% ipython --no-banner

In [1]: import numpy as np

In [2]: import numpy.linalg as la

In [3]: np.set_printoptions(suppress=True, linewidth=160)

In [4]: rnd = lambda a: np.round(a, 3) + 0

In [5]: sv = 5 * 0.5 ** np.arange(3)

In [6]: rng = np.random.default_rng(975)

In [7]: F = rng.normal(size=(26, 3)) * rng.permutation(sv)

In [8]: rnd(F)
Out[8]: 
array([[10.509,  2.016,  2.853],
       [-1.603, -0.211,  1.259],
       [-2.779,  1.064,  0.951],
       [-2.584, -1.586, -5.167],
       [ 4.528,  0.912, -0.258],
       [ 4.006, -2.168, -0.118],
       [-5.955, -2.947,  3.628],
       [-6.607,  0.01 ,  2.441],
       [ 3.902,  0.39 ,  1.525],
       [-0.931,  1.833,  0.59 ],
       [ 1.708,  0.362,  2.908],
       [-2.83 ,  1.395,  4.021],
       [-2.403, -0.501,  2.215],
       [ 7.829, -2.544, -0.333],
       [ 4.252, -0.606, -2.439],
       [ 0.816, -1.363, -0.431],
       [-2.509, -0.686, -0.907],
       [-4.712, -1.413,  0.899],
       [-4.79 ,  0.197, -2.969],
       [ 8.306, -0.326, -4.281],
       [-6.503,  0.049,  3.654],
       [ 1.191,  1.598,  1.737],
       [ 3.58 , -0.062,  3.01 ],
       [-5.425, -1.17 ,  6.469],
       [-2.392, -0.007, -2.336],
       [ 1.798,  0.019, -1.308]])

In [9]: C2 = np.cov(F, rowvar=False)

In [10]: np.argwhere(np.triu(np.abs(np.corrcoef(F.T)) > 0.8, 1))
Out[10]: array([], shape=(0, 2), dtype=int64)

In [11]: rnd(C2)
Out[11]: 
array([[22.85 ,  0.891, -3.469],
       [ 0.891,  1.671,  0.537],
       [-3.469,  0.537,  7.45 ]])

In [12]: C2.shape
Out[12]: (3, 3)

In [13]: O, evecs = la.qr(F[:, :1])[0], la.qr(F[:, 1:])[0]

In [14]: sv = la.svd(O.T @ evecs, compute_uv=False)

In [15]: rnd(np.degrees(np.arccos(sv.clip(0, 1))))
Out[15]: array([72.094])

In [16]: (sv > 0.9).sum()
Out[16]: np.int64(0)

In [17]: B = F + rng.integers(-2, 3, (26, 2)) @ rng.integers(-2, 3, (2, 3))

In [18]: rnd(B)
Out[18]: 
array([[10.509,  0.016, -3.147],
       [ 0.397, -2.211,  5.259],
       [-2.779,  1.064,  0.951],
       [-2.584,  0.414,  0.833],
       [ 6.528, -2.088,  0.742],
       [ 5.006, -4.168, -1.118],
       [-7.955,  0.053,  2.628],
       [-6.607, -1.99 , -3.559],
       [ 2.902,  2.39 ,  2.525],
       [-0.931, -0.167, -5.41 ],
       [ 5.708, -5.638,  4.908],
       [-3.83 ,  3.395,  5.021],
       [-1.403, -0.501,  7.215],
       [ 7.829, -4.544, -6.333],
       [ 8.252, -6.606, -0.439],
       [ 1.816, -1.363,  4.569],
       [-3.509,  0.314, -2.907],
       [-4.712, -0.413,  3.899],
       [-3.79 , -1.803, -3.969],
       [ 7.306,  2.674, -0.281],
       [-2.503, -5.951,  5.654],
       [ 3.191, -0.402,  5.737],
       [ 3.58 ,  1.938,  9.01 ],
       [-6.425, -1.17 ,  1.469],
       [ 1.608, -6.007, -0.336],
       [ 2.798, -0.981,  0.692]])

In [19]: rnd(B - F)
Out[19]: 
array([[ 0., -2., -6.],
       [ 2., -2.,  4.],
       [ 0.,  0.,  0.],
       [ 0.,  2.,  6.],
       [ 2., -3.,  1.],
       [ 1., -2., -1.],
       [-2.,  3., -1.],
       [ 0., -2., -6.],
       [-1.,  2.,  1.],
       [ 0., -2., -6.],
       [ 4., -6.,  2.],
       [-1.,  2.,  1.],
       [ 1.,  0.,  5.],
       [ 0., -2., -6.],
       [ 4., -6.,  2.],
       [ 1.,  0.,  5.],
       [-1.,  1., -2.],
       [ 0.,  1.,  3.],
       [ 1., -2., -1.],
       [-1.,  3.,  4.],
       [ 4., -6.,  2.],
       [ 2., -2.,  4.],
       [ 0.,  2.,  6.],
       [-1.,  0., -5.],
       [ 4., -6.,  2.],
       [ 1., -1.,  2.]])

In [20]: la.matrix_rank(B - F, tol=1e-8)
Out[20]: np.int64(2)

In [21]: np.abs(B - F).sum(axis=1)
Out[21]: array([ 8.,  8.,  0.,  8.,  6.,  4.,  6.,  8.,  4.,  8., 12.,  4.,  6.,  8., 12.,  6.,  4.,  4.,  4.,  8., 12.,  8.,  8.,  6., 12.,  4.])

In [22]: cen = (F - F.mean(axis=0)) / F.std(axis=0)

In [23]: rnd(cen.std(axis=0))
Out[23]: array([1., 1., 1.])

In [24]: b = la.lstsq(np.delete(cen, 2, axis=1), cen[:, 2])[0]

In [25]: rnd(1 - np.var(cen[:, 2] - np.delete(cen, 2, axis=1) @ b))
Out[25]: np.float64(0.108)

In [26]: theta = np.radians(116)

In [27]: Rm = np.eye(3)

In [28]: Rm[1, 1] = Rm[0, 0] = np.cos(theta)

In [29]: Rm[1, 0], Rm[0, 1] = -np.sin(theta), np.sin(theta)

In [30]: rnd(Rm)
Out[30]: 
array([[-0.438,  0.899,  0.   ],
       [-0.899, -0.438,  0.   ],
       [ 0.   ,  0.   ,  1.   ]])

In [31]: B = F @ Rm.T

In [32]: rnd(la.det(Rm)), rnd(np.trace(Rm))
Out[32]: (np.float64(1.0), np.float64(0.123))

In [33]: np.allclose(F @ F.T, B @ B.T)
Out[33]: True

In [34]: rnd(np.abs(B - F).max(axis=0))
Out[34]: array([13.548, 12.345,  0.   ])

In [35]: f = np.array([7, 0, 4])

In [36]: m1 = 3 * np.eye(3) + np.outer(f, f)

In [37]: m1
Out[37]: 
array([[52.,  0., 28.],
       [ 0.,  3.,  0.],
       [28.,  0., 19.]])

In [38]: # 2 blocks once reordered

In [39]: ev, evecs = la.eig(m1)

In [40]: rnd(np.prod(ev))
Out[40]: np.float64(612.0)

In [41]: rnd(np.sort(la.eigvals(m1.T)))
Out[41]: array([ 3.,  3., 68.])

In [42]: rnd(m1 @ evecs[:, 0] - ev[0] * evecs[:, 0])
Out[42]: array([0., 0., 0.])

In [43]: rnd(np.sort(la.eigvals(la.inv(m1))))
Out[43]: array([0.015, 0.333, 0.333])

In [44]: x = np.ones(3)

In [45]: for _ in range(7):
    ...:     x = m1 @ x
    ...:     x /= la.norm(x)
    ...:     print(round(x @ m1 @ x, 3))
    ...: 
67.923
68.0
68.0
68.0
68.0
68.0
68.0

In [46]: rnd(la.eigvalsh(m1)[-1])
Out[46]: np.float64(68.0)

In [47]: rnd(x)
Out[47]: array([0.868, 0.   , 0.496])

In [48]: lab = rng.permutation(3)

In [49]: lab
Out[49]: array([2, 1, 0])

In [50]: B = m1[lab][:, lab]

In [51]: np.allclose(B, m1)
Out[51]: False

In [52]: B
Out[52]: 
array([[19.,  0., 28.],
       [ 0.,  3.,  0.],
       [28.,  0., 52.]])

In [53]: np.diag(B)
Out[53]: array([19.,  3., 52.])

In [54]: rnd(la.det(B)), rnd(la.det(m1[lab]))
Out[54]: (np.float64(612.0), np.float64(-612.0))

In [55]: arr = np.loadtxt("test16.csv", delimiter=",")

In [56]: arr
Out[56]: 
array([[  0.4,   2.1,   0.4],
       [  1. ,   3. , -14. ],
       [ -0.2,   1. ,  -0.9],
       [  0.3,  -0.5,   0.9],
       [  1.1,  -1.7,  -0.5],
       [ -0.6,   0.9,   0.4],
       [ -1. ,  -0.4,   0.7],
       [  0. ,   1.5,   1.5],
       [ -1.2,   1.3,   0.4],
       [  0.3,   0. ,  -1.4],
       [ -1.3,   0.1,  -0.4],
       [ -1.5,  -1.2,   0.3],
       [ -0.5,   0. ,   0.1],
       [ -0.8,   1.5,   0.8],
       [  0.9,  -1.4,  -0.6]])

In [57]: D = la.norm(arr[:, None] - arr[None], axis=-1)

In [58]: (D + 1e9 * np.eye(15)).round(6).argmin(axis=1)
Out[58]: array([ 7,  9,  9, 12, 14,  8, 12, 13, 13,  2, 12,  6,  6,  8,  4])

In [59]: la.matrix_rank(D ** 2)
Out[59]: np.int64(5)

In [60]: np.unravel_index(D.round(6).argmax(), D.shape)
Out[60]: (np.int64(1), np.int64(7))

In [61]: D.shape
Out[61]: (15, 15)

In [62]: rnd(D[:5, :5])
Out[62]: 
array([[ 0.   , 14.441,  1.806,  2.65 ,  3.967],
       [14.441,  0.   , 13.306, 15.322, 14.295],
       [ 1.806, 13.306,  0.   ,  2.396,  3.023],
       [ 2.65 , 15.322,  2.396,  0.   ,  2.01 ],
       [ 3.967, 14.295,  3.023,  2.01 ,  0.   ]])

In [63]: D[9].round(6).argsort(kind="stable")[:4]
Out[63]: array([ 9,  2, 12, 14])

In [64]: C2 = np.cov(arr, rowvar=False)

In [65]: rnd(np.corrcoef(arr.T))
Out[65]: 
array([[ 1.   ,  0.025, -0.434],
       [ 0.025,  1.   , -0.455],
       [-0.434, -0.455,  1.   ]])

In [66]: rnd(np.corrcoef(arr[:, 0], arr[:, 2])[0, 1])
Out[66]: np.float64(-0.434)

In [67]: rnd(C2)
Out[67]: 
array([[ 0.742,  0.029, -1.392],
       [ 0.029,  1.826, -2.292],
       [-1.392, -2.292, 13.873]])

In [68]: mat = np.load("dump.npy")

In [69]: mat
Out[69]: 
array([[ 0,  1, -1],
       [-1,  0,  0],
       [ 1,  0,  0]])

In [70]: rk = la.matrix_rank(mat)

In [71]: rk
Out[71]: np.int64(2)

In [72]: ns = la.svd(mat)[2][rk:].T

In [73]: ns.shape
Out[73]: (3, 1)

In [74]: rnd(mat @ ns)
Out[74]: 
array([[0.],
       [0.],
       [0.]])

In [75]: [int(la.matrix_rank(mat[:i])) for i in range(1, len(mat) + 1)]
Out[75]: [1, 2, 2]

In [76]: np.allclose(mat @ ns, 0)
Out[76]: True

In [77]: T = np.stack([mat, -3 * mat, mat[::-1]])

In [78]: rnd(la.det(T))
Out[78]: array([0., 0., 0.])

In [79]: T.shape
Out[79]: (3, 3, 3)

In [80]: np.einsum("bij,cij->bc", T, T)
Out[80]: 
array([[  4, -12,   1],
       [-12,  36,  -3],
       [  1,  -3,   4]])

In [81]: la.matrix_rank(T)
Out[81]: array([2, 2, 2])

In [82]: (T @ mat.T).shape
Out[82]: (3, 3, 3)

In [83]: rnd(la.norm(T, axis=(1, 2)))
Out[83]: array([2., 6., 2.])

In [84]: f, r1 = mat[0], mat[1]

In [85]: f @ f
Out[85]: np.int64(2)

In [86]: p = (f @ r1) / (f @ f) * f

In [87]: (r1 - p) @ f
Out[87]: np.float64(0.0)

In [88]: la.matrix_rank(np.outer(f, r1))
Out[88]: np.int64(1)

In [89]: p
Out[89]: array([ 0.,  0., -0.])

In [90]: x = np.array([-3, 0, 0])

In [91]: rnd(la.eigvals(mat).real)
Out[91]: array([0., 0., 0.])

In [92]: x @ mat @ x
Out[92]: np.int64(0)

In [93]: O = la.solve(np.eye(3) - mat, np.eye(3) + mat)

In [94]: rnd(O @ O.T)
Out[94]: 
array([[1., 0., 0.],
       [0., 1., 0.],
       [0., 0., 1.]])

In [95]: feats = np.load("data.npy")

In [96]: feats
Out[96]: 
array([[ -6.22 ,   7.367,   7.959],
       [ -0.019,   0.317,   0.565],
       [ -2.289,   3.168,   3.532],
       [-11.768,  13.396,  15.064],
       [-10.893,  12.136,  13.101],
       [-10.477,  12.611,  13.286],
       [  8.915, -10.257, -11.692],
       [ -6.62 ,   6.916,   7.78 ],
       [ 10.7  , -12.433, -13.603],
       [ -2.208,   3.418,   3.647],
       [-10.584,  12.823,  13.062],
       [  8.853, -10.533, -11.919],
       [  1.585,  -1.636,  -1.754],
       [  6.551,  -7.317,  -8.56 ],
       [ -6.58 ,   7.44 ,   9.261]])

In [97]: C2 = np.cov(feats, rowvar=False)

In [98]: np.median(feats, axis=0)
Out[98]: array([-2.289,  3.418,  3.647])

In [99]: rnd(feats.std(axis=0))
Out[99]: array([7.608, 8.806, 9.717])

In [100]: rnd(np.polyfit(feats[:, 2], feats[:, 1], 1))
Out[100]: array([0.905, 0.097])

In [101]: rnd(np.corrcoef(feats[:, 2], feats[:, 1])[0, 1])
Out[101]: np.float64(0.999)

In [102]: np.argsort(-feats.std(axis=0).round(6), kind="stable")
Out[102]: array([2, 1, 0])

In [103]: x = np.array([-1, 0, 0])

In [104]: target = feats @ x

In [105]: rnd(la.lstsq(feats, target)[0])
Out[105]: array([-1.,  0.,  0.])

In [106]: target
Out[106]: array([  6.22 ,   0.019,   2.289,  11.768,  10.893,  10.477,  -8.915,   6.62 , -10.7  ,   2.208,  10.584,  -8.853,  -1.585,  -6.551,   6.58 ])

In [107]: target = target + 0.1 * rng.normal(size=15)

In [108]: rnd(target)
Out[108]: array([  6.121,   0.135,   2.171,  11.835,  10.823,  10.647,  -8.958,   6.56 , -10.668,   2.309,  10.605,  -8.773,  -1.603,  -6.51 ,   6.535])

In [109]: b, *_ = la.lstsq(feats, target)

In [110]: b.round()
Out[110]: array([-1.,  0., -0.])

In [111]: rnd(feats.T @ (target - feats @ b))
Out[111]: array([0., 0., 0.])

In [112]: data = np.loadtxt("run16.csv", delimiter=",")

In [113]: data
Out[113]: 
array([[-1.051, -0.231, -1.035],
       [ 0.23 ,  0.202, -0.975],
       [ 0.045, -0.147,  1.334],
       [ 0.328,  0.104, -3.14 ],
       [ 1.061, -0.078, -1.949],
       [-0.034,  0.019,  2.198],
       [-0.743, -0.083,  0.746],
       [-0.608,  0.028,  0.376],
       [ 0.433,  0.057, -1.821],
       [ 1.037,  0.152,  0.134],
       [-0.5  , -0.087,  3.92 ],
       [ 1.06 ,  0.044,  0.465],
       [ 0.895, -0.092, -2.946],
       [-0.725, -0.082,  4.014],
       [ 1.148,  0.086,  0.464],
       [-0.176, -0.035, -1.987],
       [-0.281, -0.217,  3.033],
       [-0.369, -0.11 ,  0.805],
       [-0.043,  0.011,  0.599],
       [-0.171,  0.105, -4.213],
       [ 0.034,  0.062, -3.733],
       [ 0.56 , -0.104, -1.285],
       [-1.178,  0.212,  0.65 ]])

In [114]: C2 = np.cov(data, rowvar=False)

In [115]: np.argsort(-data.std(axis=0).round(6), kind="stable")
Out[115]: array([2, 0, 1])

In [116]: np.argwhere(np.triu(np.abs(np.corrcoef(data.T)) > 0.8, 1))
Out[116]: array([], shape=(0, 2), dtype=int64)

In [117]: rnd(la.eigvalsh(C2)[::-1])
Out[117]: array([5.243, 0.42 , 0.013])

In [118]: C2.shape
Out[118]: (3, 3)

In [119]: rnd(data.std(axis=0))
Out[119]: array([0.677, 0.12 , 2.226])

In [120]: K = np.load("mat.npy")

In [121]: K
Out[121]: 
array([[ 1,  1, -1, -1,  1,  1, -1, -1],
       [ 1, -1,  1, -1, -1,  1, -1,  1],
       [ 1, -1, -1,  1,  1, -1, -1,  1]])

In [122]: def softmax(z):
     ...:     e = np.exp(z - z.max(axis=-1, keepdims=True))
     ...:     return e / e.sum(axis=-1, keepdims=True)
     ...: 

In [123]: rnd(softmax(K[1] + 5))
Out[123]: array([0.22, 0.03, 0.22, 0.03, 0.03, 0.22, 0.03, 0.22])

In [124]: rnd(softmax(K[1]))
Out[124]: array([0.22, 0.03, 0.22, 0.03, 0.03, 0.22, 0.03, 0.22])

In [125]: rnd(softmax(10 * K[1]))
Out[125]: array([0.25, 0.  , 0.25, 0.  , 0.  , 0.25, 0.  , 0.25])

In [126]: S = K @ K.T / np.sqrt(8)

In [127]: rnd(softmax(S + np.triu(np.full(S.shape, -np.inf), 1)))
Out[127]: 
array([[1.   , 0.   , 0.   ],
       [0.056, 0.944, 0.   ],
       [0.053, 0.053, 0.894]])

In [128]: rnd(softmax(S)[1] @ K)
Out[128]: array([ 1.   , -0.894,  0.789, -0.894, -0.789,  0.894, -1.   ,  0.894])
